$ ipython --no-banner

In [1]: import numpy as np

In [2]: import numpy.linalg as la

In [3]: np.set_printoptions(precision=2, suppress=True, linewidth=100)

In [4]: rnd = lambda a: np.round(a, 2) + 0

In [5]: J = np.load("layer5.npy")

In [6]: J
Out[6]: 
array([[ 0.7 ,  0.  , -0.75, -0.4 , -0.4 , -1.1 ,  0.7 ,  0.9 , -1.2 ,  1.1 , -0.3 ,  0.3 ,  0.1 ],
       [ 1.7 ,  1.3 , -2.39, -0.1 ,  0.1 , -0.3 ,  2.4 , -2.5 ,  0.9 ,  2.  , -0.8 ,  0.  , -0.7 ],
       [-1.3 ,  0.9 ,  0.47,  0.7 , -1.  ,  0.6 , -0.5 , -0.7 ,  0.1 , -0.7 , -1.  ,  0.6 ,  1.5 ],
       [ 0.8 , -1.1 ,  0.27,  0.6 ,  0.2 ,  0.3 , -0.3 ,  0.  ,  0.3 , -1.2 , -1.9 , -0.4 , -0.6 ],
       [ 1.5 ,  0.4 , -0.01,  0.3 ,  0.6 , -0.2 ,  0.  ,  0.1 ,  1.4 ,  0.5 , -0.7 ,  0.9 ,  1.1 ],
       [ 0.9 , -0.4 , -0.23,  1.4 , -0.2 , -0.7 ,  0.2 ,  0.5 ,  0.8 ,  0.1 ,  0.  , -1.5 ,  0.  ],
       [ 1.4 , -0.6 ,  1.57, -0.1 ,  0.8 ,  0.5 , -1.6 ,  0.4 , -1.1 ,  0.1 ,  0.  ,  2.3 , -1.7 ],
       [-0.5 , -0.5 , -0.76, -0.1 , -0.1 ,  0.4 ,  0.8 , -0.3 ,  0.9 , -0.9 ,  0.7 ,  0.5 , -1.6 ],
       [-0.5 , -0.1 ,  0.29, -0.1 , -0.6 ,  0.7 , -0.3 ,  0.7 ,  0.  , -0.5 , -0.3 ,  1.3 ,  0.8 ],
       [-2.1 , -2.1 ,  0.01, -0.6 ,  0.4 , -2.2 ,  0.  , -0.7 , -0.1 , -0.2 , -0.6 ,  0.5 ,  0.4 ],
       [-0.3 ,  0.2 ,  2.23,  0.  ,  0.4 ,  0.3 , -2.2 ,  0.4 , -0.3 , -2.4 , -1.  , -0.1 ,  1.9 ],
       [ 0.  ,  1.1 , -1.12,  0.7 ,  1.5 , -1.4 ,  1.1 , -0.2 ,  1.5 , -0.2 ,  0.5 , -1.1 ,  0.6 ],
       [-2.  , -1.3 , -0.6 ,  0.5 ,  0.6 , -0.3 ,  0.6 , -0.9 , -1.5 , -0.8 ,  0.  ,  0.2 , -0.9 ],
       [-0.4 , -1.4 ,  0.  , -1.7 ,  1.3 ,  0.6 ,  0.  ,  0.6 , -0.6 , -1.1 ,  0.5 , -0.4 , -0.2 ],
       [-1.1 ,  0.  , -1.22, -0.3 , -1.4 , -1.4 ,  1.2 ,  0.4 ,  0.9 ,  0.4 ,  0.4 , -0.3 , -0.7 ],
       [-0.4 , -1.9 , -0.99,  0.5 ,  1.2 ,  0.5 ,  1.  ,  2.2 ,  1.3 , -0.5 , -0.4 , -0.4 ,  0.2 ],
       [-0.6 ,  2.7 ,  0.32,  0.9 , -1.5 , -1.6 , -0.3 ,  1.3 , -1.6 , -0.6 , -0.4 , -0.7 , -2.1 ],
       [ 0.8 , -1.1 , -0.4 , -1.2 ,  0.3 ,  0.2 ,  0.4 ,  1.1 , -1.6 , -0.9 ,  1.4 ,  1.2 ,  1.2 ],
       [ 0.5 ,  0.5 ,  0.9 ,  0.5 , -0.2 , -1.  , -0.9 ,  0.  ,  0.1 , -0.4 , -1.  , -0.5 , -0.9 ],
       [ 0.5 ,  0.9 ,  0.24,  0.4 , -0.3 ,  0.9 , -0.2 ,  0.7 ,  0.1 , -0.1 ,  0.2 ,  0.5 ,  0.2 ],
       [ 2.4 , -0.7 ,  0.6 , -0.3 ,  1.4 , -0.2 , -0.6 , -0.5 , -0.5 , -1.8 , -1.9 ,  0.  , -0.9 ],
       [ 0.6 , -0.3 , -1.1 , -1.1 ,  1.  ,  0.  ,  1.1 , -1.  ,  0.2 ,  1.5 ,  1.1 ,  0.2 ,  1.7 ],
       [ 1.5 ,  0.2 , -0.56, -0.1 , -0.3 , -0.1 ,  0.6 ,  2.8 , -0.7 ,  0.1 ,  0.4 , -0.6 ,  0.  ],
       [ 0.6 , -0.9 , -0.31,  1.5 ,  1.2 ,  0.5 ,  0.3 ,  0.1 ,  1.  ,  1.5 ,  0.3 ,  1.  ,  0.7 ],
       [-0.8 ,  1.8 , -0.1 ,  0.2 ,  0.5 ,  0.1 ,  0.1 , -1.8 ,  0.4 , -1.  ,  0.8 ,  0.6 , -0.6 ],
       [-0.8 , -0.4 ,  0.48,  0.8 ,  1.9 , -1.8 , -0.5 ,  0.  ,  0.8 , -2.2 ,  1.7 ,  0.3 , -0.5 ],
       [ 1.  ,  0.7 ,  1.  , -0.1 ,  0.3 , -0.3 , -1.  ,  0.5 , -0.5 ,  0.1 ,  0.3 , -0.6 , -0.8 ],
       [-1.3 , -0.5 ,  0.69, -0.9 ,  0.4 ,  0.  , -0.7 , -0.2 ,  1.5 ,  1.8 ,  1.2 ,  0.7 ,  0.9 ],
       [ 0.7 , -0.7 , -0.9 , -0.5 , -0.4 ,  1.2 ,  0.9 , -0.1 ,  0.  ,  0.1 ,  0.6 , -0.6 , -0.5 ],
       [ 0.  , -1.1 ,  0.19, -0.6 , -1.6 ,  0.4 , -0.2 ,  0.3 , -1.2 ,  1.3 , -0.6 , -1.4 , -0.2 ],
       [-1.  , -2.2 , -0.73,  1.8 , -1.  , -0.8 ,  0.7 ,  0.  ,  1.3 ,  0.9 , -0.6 ,  1.1 , -0.2 ],
       [ 0.5 , -0.2 ,  1.59, -1.2 , -0.9 ,  0.8 , -1.6 ,  1.1 , -1.  , -0.6 , -1.9 ,  1.3 , -0.6 ]])

In [7]: U, sigma, VT = la.svd(J)

In [8]: np.argmax(sigma[:-1] / (sigma[1:] + 1e-6)) + 1
Out[8]: np.int64(12)

In [9]: other = U[:, :12] @ np.diag(sigma[:12]) @ VT[:12]

In [10]: print(rnd(la.norm(J - other, 2)), rnd(sigma[12]))
0.07 0.07

In [11]: rnd(la.norm(J - other) / la.norm(J))
Out[11]: np.float64(0.0)

In [12]: print(la.matrix_rank(other))
12
